$ python3 -q
>>> import numpy as np
>>> from numpy import linalg as LA
>>> np.set_printoptions(precision=2, suppress=True, linewidth=140, legacy="1.25")
>>> def rd(a):
...     return np.round(a, 2) + 0
... 
>>> M = np.load("w.npy")
>>> print(M)
[[-0.2   0.12  0.8   2.2   0.    0.    1.3 ]
 [-0.8  -2.36  0.1  -0.7  -0.9   0.5   1.1 ]
 [-1.5   0.89  1.3   1.5   0.6   3.5   0.3 ]
 [-2.1  -1.2  -0.5   0.2  -0.7   1.    1.2 ]
 [ 0.1  -0.31  1.3  -1.3  -0.3   1.   -0.1 ]
 [ 0.6   0.01 -1.   -1.    0.   -1.7   1.  ]
 [-0.4  -2.13  0.3  -1.1  -1.1  -0.2   0.9 ]
 [ 0.1  -0.47  0.4   1.3  -0.4  -0.2  -1.4 ]
 [-0.1   1.65 -1.2  -1.    1.1  -1.2   0.1 ]
 [ 0.5   0.95 -1.8  -0.4   0.4  -0.4  -0.8 ]
 [-0.2   0.6   0.1   1.6   0.2  -1.7   0.6 ]
 [-2.3  -0.5   0.8   1.3  -0.1   1.8  -0.2 ]]
>>> x = np.array([-1, 2, -1, 0, 0, -2, 2])
>>> target = M @ x
>>> print(rd(target))
[ 2.24 -2.82 -4.42  0.6  -4.22  5.82 -1.96 -3.84  7.2   2.4   5.9  -3.5 ]
>>> print(rd(LA.pinv(M) @ M))
[[1. 0. 0. 0. 0. 0. 0.]
 [0. 1. 0. 0. 0. 0. 0.]
 [0. 0. 1. 0. 0. 0. 0.]
 [0. 0. 0. 1. 0. 0. 0.]
 [0. 0. 0. 0. 1. 0. 0.]
 [0. 0. 0. 0. 0. 1. 0.]
 [0. 0. 0. 0. 0. 0. 1.]]
>>> rng = np.random.default_rng(505919)
>>> target = target + 0.3 * rng.normal(size=12)
>>> print(rd(target))
[ 2.29 -3.12 -4.28  0.76 -3.88  6.05 -2.26 -4.22  7.06  2.59  6.39 -3.79]
>>> c, *_ = LA.lstsq(M, target)
>>> print(rd(c))
[-1.03  2.8  -0.98 -0.07 -1.21 -1.97  2.21]
>>> Q, evecs = LA.qr(M[:, :4])[0], LA.qr(M[:, 4:])[0]
>>> sig = LA.svd(Q.T @ evecs, compute_uv=False)
>>> print(rd(LA.norm(Q @ Q.T - evecs @ evecs.T, 2)))
1.0
>>> print(rd(sig))
[0.98 0.86 0.26]
>>> print((sig > 0.9).sum())
1
>>> P = M @ LA.solve(M.T @ M, M.T)
>>> print(rd(np.diag(P)))
[0.58 0.7  0.69 0.81 0.67 0.27 0.34 0.53 0.7  0.56 0.54 0.61]
>>> print(rd(np.trace(P)))
7.0
>>> print(rd(P @ M[:, 2]))
[ 0.8  0.1  1.3 -0.5  1.3 -1.   0.3  0.4 -1.2 -1.8  0.1  0.8]
>>> W1 = np.array([[2, -1, -3, 3],
...     [-1, -1, -2, -3],
...     [3, -2, -2, -2],
...     [2, 3, -3, -2],
...     [2, -2, -2, 0],
...     [-2, -3, 1, 3],
...     [-2, -2, 0, -2]])
>>> c = np.array([8, 4, 2, 7])
>>> hid = np.maximum(M @ W1 + c, 0)
>>> print(rd((hid > 0).mean(axis=0)))
[0.92 0.83 0.67 0.83]
>>> print(LA.matrix_rank(hid))
4
>>> print((hid > 0).astype(int))
[[1 1 0 0]
 [1 1 1 1]
 [1 0 0 1]
 [0 1 1 1]
 [1 0 1 1]
 [1 1 1 1]
 [1 1 1 1]
 [1 1 0 1]
 [1 1 1 1]
 [1 1 1 1]
 [1 1 0 0]
 [1 1 1 1]]
>>> cent = np.array([[1, 0], [2, 0], [-2, -3], [-1, 3]])
>>> print(W1 @ cent)
[[  3  18]
 [  4  -3]
 [  5   0]
 [ 16   3]
 [  2   6]
 [-13   6]
 [ -4  -6]]
>>> print((hid @ cent).round(6).argmax(axis=1))
[0 1 1 0 1 1 1 0 0 1 0 0]
>>> Y = np.c_[M[:, :4] @ np.array([[2, 3, 3, 0], [3, 0, 0, 2], [0, 2, 2, 3], [0, 1, 3, 2]]), np.array([-2, -4, -2, 4, 0, -3, 1, -4, 4, 1, 5, 5])]
>>> print(rd(Y))
[[-0.04  3.2   7.6   7.04 -2.  ]
 [-8.68 -2.9  -4.3  -5.82 -4.  ]
 [-0.33 -0.4   2.6   8.68 -2.  ]
 [-7.8  -7.1  -6.7  -3.5   4.  ]
 [-0.73  1.6  -1.    0.68  0.  ]
 [ 1.23 -1.2  -3.2  -4.98 -3.  ]
 [-7.19 -1.7  -3.9  -5.56  1.  ]
 [-1.21  2.4   5.    2.86 -4.  ]
 [ 4.75 -3.7  -5.7  -2.3   4.  ]
 [ 3.85 -2.5  -3.3  -4.3   1.  ]
 [ 1.4   1.2   4.4   4.7   5.  ]
 [-6.1  -4.   -1.4   4.    5.  ]]
>>> print(rd(LA.lstsq(M, Y[:, 0])[0]))
[2. 3. 0. 0. 0. 0. 0.]
>>> print(rd(LA.norm(LA.qr(M)[0].T @ Y, axis=0) ** 2 / ((Y ** 2).sum(axis=0) + 1e-12)))
[1.   1.   1.   1.   0.74]
>>> F = np.load("sample6.npy")
>>> print(F)
[[ 0.57  4.69 -4.65  3.79 -3.49 -0.39 -1.51]
 [-1.   -0.98  0.78 -3.3  -0.24 -0.46  0.57]
 [-0.93  0.31  0.05 -1.35 -2.39 -1.65  0.51]
 [-0.59 -0.75  0.23 -2.85  0.79  0.49  0.15]]
>>> x = np.array([1, 0, 1, 0, 1, 1, 0])
>>> print(rd(M @ (2 * x)))
[ 1.2 -2.2  7.8 -4.6  4.2 -4.2 -2.8 -0.2 -2.8 -2.6 -3.2  0.4]
>>> print(LA.norm(M @ x) <= LA.norm(M, 2) * LA.norm(x) + 1e-9)
True
>>> print(M * x)
[[-0.2  0.   0.8  0.   0.   0.   0. ]
 [-0.8 -0.   0.1 -0.  -0.9  0.5  0. ]
 [-1.5  0.   1.3  0.   0.6  3.5  0. ]
 [-2.1 -0.  -0.5  0.  -0.7  1.   0. ]
 [ 0.1 -0.   1.3 -0.  -0.3  1.  -0. ]
 [ 0.6  0.  -1.  -0.   0.  -1.7  0. ]
 [-0.4 -0.   0.3 -0.  -1.1 -0.2  0. ]
 [ 0.1 -0.   0.4  0.  -0.4 -0.2 -0. ]
 [-0.1  0.  -1.2 -0.   1.1 -1.2  0. ]
 [ 0.5  0.  -1.8 -0.   0.4 -0.4 -0. ]
 [-0.2  0.   0.1  0.   0.2 -1.7  0. ]
 [-2.3 -0.   0.8  0.  -0.1  1.8 -0. ]]
>>> print(rd(np.einsum("ij,j->i", M, x)))
[ 0.6 -1.1  3.9 -2.3  2.1 -2.1 -1.4 -0.1 -1.4 -1.3 -1.6  0.2]
>>> x @ M
Traceback (most recent call last):
  File "<python-input-44>", line 1, in <module>
    x @ M
    ~~^~~
ValueError: matmul: Input operand 1 has a mismatch in its core dimension 0, with gufunc signature (n?,k),(k,m?)->(n?,m?) (size 12 is different from 7)
>>> print((M @ x).argmax())
2
>>> m1 = np.loadtxt("mat.csv", delimiter=",")
>>> print(rd(m1))
[[ 26.37  -0.08  36.18 -18.99]
 [ 21.37  -0.31  30.51 -15.88]
 [ 11.24  -0.77  18.66  -9.5 ]
 [  5.76  -0.96  11.79  -5.92]
 [  2.31  -1.     6.98  -3.49]
 [  0.84  -0.93   4.56  -2.3 ]
 [  0.08  -0.82   2.95  -1.52]
 [ -0.34  -0.47   1.02  -0.58]
 [ -0.24  -0.28   0.5   -0.3 ]
 [  0.08   0.07  -0.11   0.07]
 [  0.48   0.46  -0.56   0.43]
 [  0.68   0.67  -0.78   0.63]
 [  1.32   1.71  -1.92   1.83]
 [  0.11   3.83  -5.87   5.82]
 [ -3.91   5.74 -11.89  11.33]
 [ -4.57   5.97 -12.77  12.1 ]
 [ -6.53   6.58 -15.3   14.3 ]
 [ -7.4    6.84 -16.4   15.25]
 [-11.38   7.86 -21.26  19.38]]
>>> # rank 3
>>> C2 = np.cov(m1, rowvar=False)
>>> print(rd(LA.eigvalsh(C2)[::-1]))
[411.8   10.79   0.82   0.  ]
>>> print(rd(np.corrcoef(m1[:, 3], m1[:, 1])[0, 1]))
0.86
>>> print(rd(C2))
[[  84.13  -17.79  134.31  -86.5 ]
 [ -17.79   10.1   -36.12   27.77]
 [ 134.31  -36.12  226.03 -149.93]
 [ -86.5    27.77 -149.93  103.15]]
>>> print(rd(np.corrcoef(m1.T)))
[[ 1.   -0.61  0.97 -0.93]
 [-0.61  1.   -0.76  0.86]
 [ 0.97 -0.76  1.   -0.98]
 [-0.93  0.86 -0.98  1.  ]]
